% python3 -q
>>> import numpy as np
>>> np.set_printoptions(precision=2, suppress=True, linewidth=160, sign=" ")
>>> arr = np.loadtxt("a.csv", delimiter=",")
>>> arr
array([[ -6.84,   6.27,  -1.9 ,   9.4 ,  -0.66,  -5.32,  10.5 ,  -5.13,  -4.22,  -6.22],
       [ 10.79,  -7.06,   2.52,  -2.09,  -2.73,   7.92, -10.66,  -0.4 ,  -4.89,   3.91],
       [  2.61,  -4.17,   1.02, -11.59,   2.62,   2.33,  -7.71,   7.29,   8.87,   6.08],
       [ -6.66,   2.01,  -1.17,  -9.27,   4.81,  -4.5 ,   1.69,   7.29,  12.6 ,   2.47],
       [  9.7 ,  -4.77,   2.01,   5.24,  -4.56,   6.86,  -6.29,  -5.11, -10.86,   0.22],
       [  9.16,  -4.21,   1.85,   6.26,  -4.7 ,   6.43,  -5.33,  -5.7 , -11.45,  -0.4 ],
       [  2.59,   0.97,   0.16,  11.48,  -4.2 ,   1.45,   2.99,  -8.09, -12.05,  -4.61],
       [  7.36,  -6.48,   2.  ,  -8.93,   0.36,   5.68, -10.75,   4.73,   3.47,   6.15],
       [  8.29,  -3.39,   1.6 ,   7.55,  -4.81,   5.75,  -3.95,  -6.42, -12.07,  -1.23],
       [  5.41,  -1.04,   0.85,  10.2 ,  -4.7 ,   3.55,  -0.13,  -7.7 , -12.66,  -3.25]])
>>> Uu, sig, Vh = np.linalg.svd(arr)
>>> sig.round(2) + 0
array([ 49.76,  39.04,   0.  ,   0.  ,   0.  ,   0.  ,   0.  ,   0.  ,   0.  ,   0.  ])
>>> np.argmax(sig[:-1] / (sig[1:] + 1e-6)) + 1
np.int64(2)
>>> Y = Uu[:, :2] @ np.diag(sig[:2]) @ Vh[:2]
>>> round(np.abs(arr - Y).max(), 2)
np.float64(0.0)
>>> round(np.linalg.norm(arr - Y) / np.linalg.norm(arr), 2)
np.float64(0.0)
>>> x = np.array([7, -4, 2, 9, 8, 8, -9, 0, -5, 3])
>>> h1 = np.maximum(arr @ x, 0)
>>> np.tanh(arr @ x)
array([-1.,  1.,  1., -1.,  1.,  1.,  1.,  1.,  1.,  1.])
>>> print(np.maximum(arr @ (3 * x), 0))
[   0.    790.81   46.77    0.    804.42  776.79  345.99  441.72  727.49  543.17]
>>> Y = arr / np.sqrt((arr ** 2).mean(axis=1, keepdims=True))
>>> print(Y[4])
[ 1.53 -0.75  0.32  0.83 -0.72  1.08 -0.99 -0.81 -1.72  0.04]
>>> np.linalg.matrix_rank(arr - arr.mean(axis=1, keepdims=True))
np.int64(2)
>>> gram = arr.T @ arr
>>> print(np.allclose(gram, gram.T))
True
>>> np.round(np.linalg.svd(arr, compute_uv=False) ** 2, 2) + 0
array([ 2475.99,  1524.01,     0.  ,     0.  ,     0.  ,     0.  ,     0.  ,     0.  ,     0.  ,     0.  ])
>>> np.linalg.matrix_rank(gram)
np.int64(2)
>>> np.trace(gram), np.round((arr ** 2).sum(), 2)
(np.float64(4000.0), np.float64(4000.0))
>>> Uu, sig, Vh = np.linalg.svd(arr)
>>> vecs = Vh[:(sig > 1e-8).sum()]
>>> rng = np.random.default_rng(34)
>>> x = arr[4] + -2 * arr[1] + rng.integers(2) * np.eye(10)[1]
>>> x
array([-11.87,   9.35,  -3.04,   9.42,   0.89,  -8.98,  15.02,  -4.3 ,  -1.08,  -7.61])
>>> print(np.round(np.linalg.norm(x - vecs.T @ vecs @ x), 2))
0.0
>>> Y = np.array([[0, 0, -2, -2, -2, -3, -1, -3, -1, 0, 2, -2, 3],
...     [-3, -1, 2, 2, -1, -3, 0, 2, -3, -1, 2, 3, 2],
...     [-2, -1, -3, 1, -1, -2, -1, 2, -3, 2, 2, 0, -3]])
>>> mat = Y.T @ Y
>>> mat
array([[ 13,   5,   0,  -8,   5,  13,   2, -10,  15,  -1, -10,  -9,   0],
       [  5,   2,   1,  -3,   2,   5,   1,  -4,   6,  -1,  -4,  -3,   1],
       [  0,   1,  17,   5,   5,   6,   5,   4,   5,  -8,  -6,  10,   7],
       [ -8,  -3,   5,   9,   1,  -2,   1,  12,  -7,   0,   2,  10,  -5],
       [  5,   2,   5,   1,   6,  11,   3,   2,   8,  -1,  -8,   1,  -5],
       [ 13,   5,   6,  -2,  11,  22,   5,  -1,  18,  -1, -16,  -3,  -9],
       [  2,   1,   5,   1,   3,   5,   2,   1,   4,  -2,  -4,   2,   0],
       [-10,  -4,   4,  12,   2,  -1,   1,  17,  -9,   2,   2,  12, -11],
       [ 15,   6,   5,  -7,   8,  18,   4,  -9,  19,  -3, -14,  -7,   0],
       [ -1,  -1,  -8,   0,  -1,  -1,  -2,   2,  -3,   5,   2,  -3,  -8],
       [-10,  -4,  -6,   2,  -8, -16,  -4,   2, -14,   2,  12,   2,   4],
       [ -9,  -3,  10,  10,   1,  -3,   2,  12,  -7,  -3,   2,  13,   0],
       [  0,   1,   7,  -5,  -5,  -9,   0, -11,   0,  -8,   4,   0,  22]])
>>> # rank 3
>>> Uu, sig, Vh = np.linalg.svd(mat)
>>> vecs = Vh[:(sig > 1e-8).sum()]
>>> x = mat[7] + -1 * mat[2] + rng.integers(2) * np.eye(13)[8]
>>> x
array([-10.,  -5., -13.,   7.,  -3.,  -7.,  -4.,  13., -14.,  10.,   8.,   2., -18.])
>>> np.linalg.matrix_rank(np.vstack([mat, x]))
np.int64(3)
>>> round(np.linalg.norm(x - vecs.T @ vecs @ x), 2)
np.float64(0.0)
>>> ev, vecs = np.linalg.eigh(mat)
>>> ev.sum(), np.trace(mat)
(np.float64(159.0), np.int64(159))
>>> print(np.abs(vecs[:, -1]))
[ 0.4   0.16  0.09  0.19  0.21  0.48  0.1   0.24  0.5   0.06  0.37  0.21  0.04]
>>> np.unique(ev.round(6) + 0, return_counts=True)[1]
array([ 10,   1,   1,   1])
>>> (ev > 1e-8).sum(), (ev < -1e-8).sum()
(np.int64(3), np.int64(0))
>>> m1 = np.loadtxt("sample4.csv", delimiter=",")
>>> m1
array([[ 1.  ,  0.7 ,  0.49,  0.34,  0.24,  0.17],
       [ 0.7 ,  1.  ,  0.7 ,  0.49,  0.34,  0.24],
       [ 0.49,  0.7 ,  1.  ,  0.7 ,  0.49,  0.34],
       [ 0.34,  0.49,  0.7 ,  1.  ,  0.7 ,  0.49],
       [ 0.24,  0.34,  0.49,  0.7 ,  1.  ,  0.7 ],
       [ 0.17,  0.24,  0.34,  0.49,  0.7 ,  1.  ]])
>>> # symmetric
>>> f = np.array([2, 3, 6, 5, 9, 9])
>>> Y = m1 + np.outer(f, np.eye(6)[3])
>>> np.round(np.linalg.det(Y) / np.linalg.det(m1), 2), round(float(1 + np.linalg.solve(m1, f)[3]), 2)
(np.float64(-5.0), -5.0)
>>> np.linalg.matrix_rank(np.linalg.inv(Y) - np.linalg.inv(m1), tol=1e-8)
np.int64(1)
>>> print(Y)
[[ 1.    0.7   0.49  2.34  0.24  0.17]
 [ 0.7   1.    0.7   3.49  0.34  0.24]
 [ 0.49  0.7   1.    6.7   0.49  0.34]
 [ 0.34  0.49  0.7   6.    0.7   0.49]
 [ 0.24  0.34  0.49  9.7   1.    0.7 ]
 [ 0.17  0.24  0.34  9.49  0.7   1.  ]]
>>> ev, vecs = np.linalg.eigh(m1)
>>> x = np.array([2, 2, 0, 2, 0, 0])
>>> vecs * np.abs(ev) @ vecs.T
array([[ 1.  ,  0.7 ,  0.49,  0.34,  0.24,  0.17],
       [ 0.7 ,  1.  ,  0.7 ,  0.49,  0.34,  0.24],
       [ 0.49,  0.7 ,  1.  ,  0.7 ,  0.49,  0.34],
       [ 0.34,  0.49,  0.7 ,  1.  ,  0.7 ,  0.49],
       [ 0.24,  0.34,  0.49,  0.7 ,  1.  ,  0.7 ],
       [ 0.17,  0.24,  0.34,  0.49,  0.7 ,  1.  ]])
>>> data = np.load("test14.npy")
>>> data
array([[-1., -1., -3.,  0.,  0.,  0.,  0.,  0.,  0.,  0.],
       [-2., -1., -1.,  0.,  0.,  0.,  0.,  0.,  0.,  0.],
       [ 0.,  2., -2.,  0.,  0.,  0.,  0.,  0.,  0.,  0.],
       [ 0.,  0.,  0.,  0.,  2.,  5.,  3.,  4.,  1.,  5.],
       [ 0.,  0.,  0.,  0.,  3.,  2.,  0.,  2.,  5.,  2.],
       [ 0.,  0.,  0.,  2.,  5.,  5.,  2.,  2.,  3.,  4.],
       [ 0.,  0.,  0.,  4.,  4.,  1.,  2.,  0.,  2.,  5.],
       [ 0.,  0.,  0.,  0.,  2.,  3.,  0.,  0.,  1.,  4.],
       [ 0.,  0.,  0.,  4.,  2.,  2.,  3.,  4.,  1.,  0.],
       [ 0.,  0.,  0.,  5.,  0.,  3.,  4.,  3.,  0.,  0.]])
>>> # 2 groups of indices that never mix
>>> idx = rng.permutation(10)
>>> idx
array([ 5,  7,  4,  3,  9,  0,  6,  2,  8,  1])
>>> Y = data[idx][:, idx]
>>> round(float(np.linalg.det(Y)), 2), round(float(np.linalg.det(data[idx])), 2)
(-68688.0, 68688.0)
>>> np.sort(np.abs(np.linalg.eigvals(Y)))
array([  1.12,   1.71,   1.71,   2.37,   3.11,   3.28,   3.28,   3.98,   3.98,  16.8 ])
>>> Uu, sig, Vh = np.linalg.svd(data, full_matrices=False)
>>> np.round(Uu.T @ Uu, 2) + 0
array([[ 1.,  0.,  0.,  0.,  0.,  0.,  0.,  0.,  0.,  0.],
       [ 0.,  1.,  0.,  0.,  0.,  0.,  0.,  0.,  0.,  0.],
       [ 0.,  0.,  1.,  0.,  0.,  0.,  0.,  0.,  0.,  0.],
       [ 0.,  0.,  0.,  1.,  0.,  0.,  0.,  0.,  0.,  0.],
       [ 0.,  0.,  0.,  0.,  1.,  0.,  0.,  0.,  0.,  0.],
       [ 0.,  0.,  0.,  0.,  0.,  1.,  0.,  0.,  0.,  0.],
       [ 0.,  0.,  0.,  0.,  0.,  0.,  1.,  0.,  0.,  0.],
       [ 0.,  0.,  0.,  0.,  0.,  0.,  0.,  1.,  0.,  0.],
       [ 0.,  0.,  0.,  0.,  0.,  0.,  0.,  0.,  1.,  0.],
       [ 0.,  0.,  0.,  0.,  0.,  0.,  0.,  0.,  0.,  1.]])
>>> np.allclose(Uu * sig @ Vh, data)
True
>>> print(np.abs(Vh[0]))
[ 0.    0.    0.    0.31  0.42  0.48  0.31  0.33  0.28  0.46]
>>> np.abs(Uu[:, 0]).round(6).argmax()
np.int64(5)
>>> print(np.round(Uu.T @ data @ Vh.T, 2) + 0)
[[ 17.33   0.     0.     0.     0.     0.     0.     0.     0.     0.  ]
 [  0.     8.03   0.     0.     0.     0.     0.     0.     0.     0.  ]
 [  0.     0.     5.16   0.     0.     0.     0.     0.     0.     0.  ]
 [  0.     0.     0.     4.48   0.     0.     0.     0.     0.     0.  ]
 [  0.     0.     0.     0.     4.05   0.     0.     0.     0.     0.  ]
 [  0.     0.     0.     0.     0.     2.73   0.     0.     0.     0.  ]
 [  0.     0.     0.     0.     0.     0.     2.01   0.     0.     0.  ]
 [  0.     0.     0.     0.     0.     0.     0.     1.46   0.     0.  ]
 [  0.     0.     0.     0.     0.     0.     0.     0.     1.09   0.  ]
 [  0.     0.     0.     0.     0.     0.     0.     0.     0.     0.61]]
>>> sig
array([ 17.33,   8.03,   5.16,   4.48,   4.05,   2.73,   2.01,   1.46,   1.09,   0.61])
>>> sig / sig[0]
array([ 1.  ,  0.46,  0.3 ,  0.26,  0.23,  0.16,  0.12,  0.08,  0.06,  0.04])
>>> print(Uu.shape, sig.shape, Vh.shape)
(10, 10) (10,) (10, 10)
